In [1]: import numpy as np

In [2]: from numpy import linalg as LA

In [3]: np.set_printoptions(suppress=True, linewidth=120)

In [4]: def tidy(a):
   ...:     return np.round(a, 2) + 0
   ...: 

In [5]: M = np.load("mat.npy")

In [6]: tidy(M)
Out[6]: 
array([[ 0.18, -1.59, -0.02,  0.09, -0.31,  0.16,  0.51,  1.84],
       [ 1.49, -0.81,  1.6 , -0.99,  1.4 , -1.39,  0.58, -0.48],
       [-0.48, -1.14, -0.59, -1.11, -0.23,  1.45, -1.64, -0.68],
       [-0.78,  0.65,  1.77,  1.44, -0.04, -1.  ,  1.52, -0.31],
       [-0.49,  1.73, -0.57,  0.34,  0.52, -1.2 , -0.15, -0.48],
       [ 0.88, -0.09,  0.11,  0.49,  0.48,  0.26, -1.35,  0.  ],
       [ 0.21, -0.24, -0.48,  1.01,  1.52, -0.56, -0.16,  0.73],
       [-1.82, -0.17, -1.3 , -0.43, -0.22,  0.27,  0.08,  0.06],
       [ 0.55,  0.06,  0.31,  1.27,  1.21,  1.25, -0.59, -0.9 ],
       [ 0.75,  0.29,  0.01, -1.2 , -0.33,  0.05, -0.16,  0.42],
       [-0.3 ,  0.27, -0.92, -1.02,  0.36, -0.45,  1.72, -0.61],
       [ 0.69, -1.37, -0.34,  0.62,  0.25, -0.22, -0.2 , -2.56],
       [ 1.22,  0.89,  0.62,  0.22,  1.12,  0.53,  0.9 ,  0.28],
       [-0.28, -0.29,  0.41, -1.21, -1.41,  0.25,  0.18, -1.03],
       [ 1.54,  0.4 , -0.94,  1.3 , -1.21, -0.14,  0.58, -0.01],
       [-1.81,  0.21,  1.11, -0.23, -0.49,  2.03,  1.42, -1.18]])

In [7]: x = np.array([-3, 7, -7, -6, -4, -6, -7, 4])

In [8]: y = M @ x

In [9]: tidy(LA.solve(M.T @ M, M.T @ y))
Out[9]: array([-3.,  7., -7., -6., -4., -6., -7.,  4.])

In [10]: rng = np.random.default_rng(2879)

In [11]: y = y + 0.05 * rng.normal(size=16)

In [12]: tidy(y)
Out[12]: 
array([ -8.  , -18.66,   5.29, -19.92,  19.84,  -0.98,  -3.63,  14.98, -22.97,  10.82,   2.13, -21.56, -15.8 ,   1.96,
        -1.46, -24.33])

In [13]: b, *_ = LA.lstsq(M, y)

In [14]: tidy(b)
Out[14]: array([-3.  ,  7.01, -7.02, -6.01, -4.01, -5.99, -6.99,  4.  ])

In [15]: [round(float(LA.norm(LA.solve(M.T @ M + lam * np.eye(8), M.T @ y))), 2) for lam in (0, 1, 10, 100)]
Out[15]: [16.14, 14.85, 9.0, 1.95]

In [16]: dist = LA.norm(M[:, None] - M[None], axis=-1)

In [17]: tidy(dist[:5, :5])
Out[17]: 
array([[0.  , 4.1 , 3.88, 4.25, 4.5 ],
       [4.1 , 0.  , 4.95, 4.05, 4.27],
       [3.88, 4.95, 0.  , 5.61, 4.48],
       [4.25, 4.05, 5.61, 0.  , 3.34],
       [4.5 , 4.27, 4.48, 3.34, 0.  ]])

In [18]: np.unravel_index(dist.round(6).argmax(), dist.shape)
Out[18]: (np.int64(2), np.int64(3))

In [19]: dist.shape
Out[19]: (16, 16)

In [20]: dist[4].round(6).argsort(kind="stable")[:4]
Out[20]: array([ 4,  6, 10,  9])

In [21]: LA.matrix_rank(dist ** 2)
Out[21]: np.int64(10)

In [22]: np.flatnonzero(dist[4] < dist.mean() / 2)
Out[22]: array([4])

In [23]: C2 = np.cov(M, rowvar=False)

In [24]: np.argwhere(np.triu(np.abs(np.corrcoef(M.T)) > 0.8, 1))
Out[24]: array([], shape=(0, 2), dtype=int64)

In [25]: tidy(C2)
Out[25]: 
array([[ 1.06, -0.09,  0.08,  0.18,  0.27, -0.3 , -0.18,  0.13],
       [-0.09,  0.74,  0.03,  0.19,  0.06, -0.15,  0.24,  0.02],
       [ 0.08,  0.03,  0.8 ,  0.05,  0.14, -0.04,  0.29, -0.08],
       [ 0.18,  0.19,  0.05,  0.91,  0.2 , -0.11,  0.03,  0.04],
       [ 0.27,  0.06,  0.14,  0.2 ,  0.75, -0.21, -0.08,  0.06],
       [-0.3 , -0.15, -0.04, -0.11, -0.21,  0.88, -0.21, -0.13],
       [-0.18,  0.24,  0.29,  0.03, -0.08, -0.21,  0.89,  0.04],
       [ 0.13,  0.02, -0.08,  0.04,  0.06, -0.13,  0.04,  0.93]])

In [26]: tidy(np.polyfit(M[:, 7], M[:, 3], 1))
Out[26]: array([0.05, 0.05])

In [27]: tidy(LA.eigvalsh(C2)[::-1])
Out[27]: array([1.66, 1.34, 0.97, 0.89, 0.72, 0.58, 0.47, 0.33])

In [28]: evals, vecs = LA.eigh(C2)

In [29]: x = np.array([-1, 3, 1, -3, 2, -3, 0, 2])

In [30]: print(tidy(vecs * np.sqrt(evals) @ vecs.T))
[[ 1.   -0.06  0.05  0.09  0.13 -0.16 -0.1   0.06]
 [-0.06  0.83  0.    0.11  0.03 -0.08  0.13  0.01]
 [ 0.05  0.    0.87  0.02  0.09  0.    0.17 -0.05]
 [ 0.09  0.11  0.02  0.94  0.1  -0.04  0.01  0.02]
 [ 0.13  0.03  0.09  0.1   0.84 -0.11 -0.06  0.03]
 [-0.16 -0.08  0.   -0.04 -0.11  0.9  -0.12 -0.06]
 [-0.1   0.13  0.17  0.01 -0.06 -0.12  0.9   0.02]
 [ 0.06  0.01 -0.05  0.02  0.03 -0.06  0.02  0.96]]

In [31]: print(tidy(LA.eigvalsh(C2[1:, 1:])))
[0.35 0.51 0.71 0.79 0.95 1.08 1.49]

In [32]: print(tidy(vecs * np.abs(evals) @ vecs.T))
[[ 1.06 -0.09  0.08  0.18  0.27 -0.3  -0.18  0.13]
 [-0.09  0.74  0.03  0.19  0.06 -0.15  0.24  0.02]
 [ 0.08  0.03  0.8   0.05  0.14 -0.04  0.29 -0.08]
 [ 0.18  0.19  0.05  0.91  0.2  -0.11  0.03  0.04]
 [ 0.27  0.06  0.14  0.2   0.75 -0.21 -0.08  0.06]
 [-0.3  -0.15 -0.04 -0.11 -0.21  0.88 -0.21 -0.13]
 [-0.18  0.24  0.29  0.03 -0.08 -0.21  0.89  0.04]
 [ 0.13  0.02 -0.08  0.04  0.06 -0.13  0.04  0.93]]

In [33]: tidy(np.abs(C2).sum(axis=1).max()), tidy(np.abs(evals).max())
Out[33]: (np.float64(2.31), np.float64(1.66))
